$ python3 -q
>>> import numpy as np
>>> from numpy import linalg as LA
>>> np.set_printoptions(precision=3, suppress=True, linewidth=120)
>>> f = np.array([1, 0, 1, 1])
>>> r1 = np.array([0, -3, 0, -1])
>>> data = np.outer(f, r1)
>>> data
array([[ 0, -3,  0, -1],
       [ 0,  0,  0,  0],
       [ 0, -3,  0, -1],
       [ 0, -3,  0, -1]])
>>> U, s, vt = LA.svd(data)
>>> vecs = vt[:(s > 1e-8).sum()]
>>> rng = np.random.default_rng(62)
>>> x0 = data[1] + -1 * data[3] + rng.integers(2) * np.eye(4)[1]
>>> x0
array([0., 3., 0., 1.])
>>> np.allclose(vecs.T @ vecs @ x0, x0)
True
>>> np.diag(vecs.T @ vecs)
array([0. , 0.9, 0. , 0.1])
>>> LA.matrix_rank(np.vstack([data, x0]))
np.int64(1)
>>> def softmax(z):
...     e = np.exp(z - z.max(axis=-1, keepdims=True))
...     return e / e.sum(axis=-1, keepdims=True)
... 
>>> np.round(softmax(10 * data[2]), 3) + 0
array([0.5, 0. , 0.5, 0. ])
>>> att = data @ data.T / np.sqrt(4)
>>> softmax(att + np.triu(np.full(att.shape, -np.inf), 1))
array([[1.   , 0.   , 0.   , 0.   ],
       [0.5  , 0.5  , 0.   , 0.   ],
       [0.498, 0.003, 0.498, 0.   ],
       [0.333, 0.002, 0.333, 0.333]])
>>> softmax(att)[2] @ data
array([ 0.   , -2.993,  0.   , -0.998])
>>> round(float(LA.det(data.T)), 3)
0.0
>>> np.poly(data)
array([1., 1., 0., 0., 0.])
>>> np.einsum("ij,ji->", data, data)
np.int64(1)
>>> np.kron(np.eye(2, dtype=int), data)
array([[ 0, -3,  0, -1,  0,  0,  0,  0],
       [ 0,  0,  0,  0,  0,  0,  0,  0],
       [ 0, -3,  0, -1,  0,  0,  0,  0],
       [ 0, -3,  0, -1,  0,  0,  0,  0],
       [ 0,  0,  0,  0,  0, -3,  0, -1],
       [ 0,  0,  0,  0,  0,  0,  0,  0],
       [ 0,  0,  0,  0,  0, -3,  0, -1],
       [ 0,  0,  0,  0,  0, -3,  0, -1]])
>>> np.round(LA.det(2 * data), 3), np.round(LA.det(data), 3)
(np.float64(0.0), np.float64(0.0))
>>> round(float(LA.det(data[::-1])), 3)
0.0
>>> np.round(LA.eigvals(data).sum().real, 3)
np.float64(-1.0)
>>> U, s, vt = LA.svd(data)
>>> s.round(3) + 0
array([5.477, 0.   , 0.   , 0.   ])
>>> Y = U[:, :1] @ np.diag(s[:1]) @ vt[:1]
>>> round(np.abs(data - Y).max(), 3)
np.float64(0.0)
>>> np.round(LA.norm(data - Y) / LA.norm(data), 3)
np.float64(0.0)
>>> Y
array([[ 0., -3.,  0., -1.],
       [ 0.,  0.,  0.,  0.],
       [ 0., -3.,  0., -1.],
       [ 0., -3.,  0., -1.]])
>>> LA.matrix_rank(Y)
np.int64(1)
>>> f = np.array([0, -1])
>>> np.cross(data[2, :3], data[0, :3])
array([0, 0, 0])
>>> np.array([np.convolve(row, f, "same") for row in data])
array([[0, 0, 3, 0],
       [0, 0, 0, 0],
       [0, 0, 3, 0],
       [0, 0, 3, 0]])
>>> np.convolve(data[2], f)
array([0, 0, 3, 0, 1])
>>> A = np.array([[5, 1, 1], [1, 5, 5], [1, 5, 5]])
>>> # rank 2
>>> Y = A[0, 0] * A[1:] - np.outer(A[1:, 0], A[0])
>>> Y
array([[ 0, 24, 24],
       [ 0, 24, 24]])
>>> np.flatnonzero(~Y.round(6).any(axis=1))
array([], dtype=int64)
>>> Y = np.array([[1, 1], [1, 5]])
>>> arr = np.tile(Y, (2, 2))
>>> arr
array([[1, 1, 1, 1],
       [1, 5, 1, 5],
       [1, 1, 1, 1],
       [1, 5, 1, 5]])
>>> U, s, vt = LA.svd(arr)
>>> vecs = vt[:(s > 1e-8).sum()]
>>> x0 = arr[3] + 5 * arr[2] + rng.integers(2) * np.eye(4)[0]
>>> x0
array([ 7., 10.,  6., 10.])
>>> np.round(vecs.T @ vecs, 3) + 0
array([[0.5, 0. , 0.5, 0. ],
       [0. , 0.5, 0. , 0.5],
       [0.5, 0. , 0.5, 0. ],
       [0. , 0.5, 0. , 0.5]])
>>> LA.matrix_rank(np.vstack([arr, x0]))
np.int64(3)
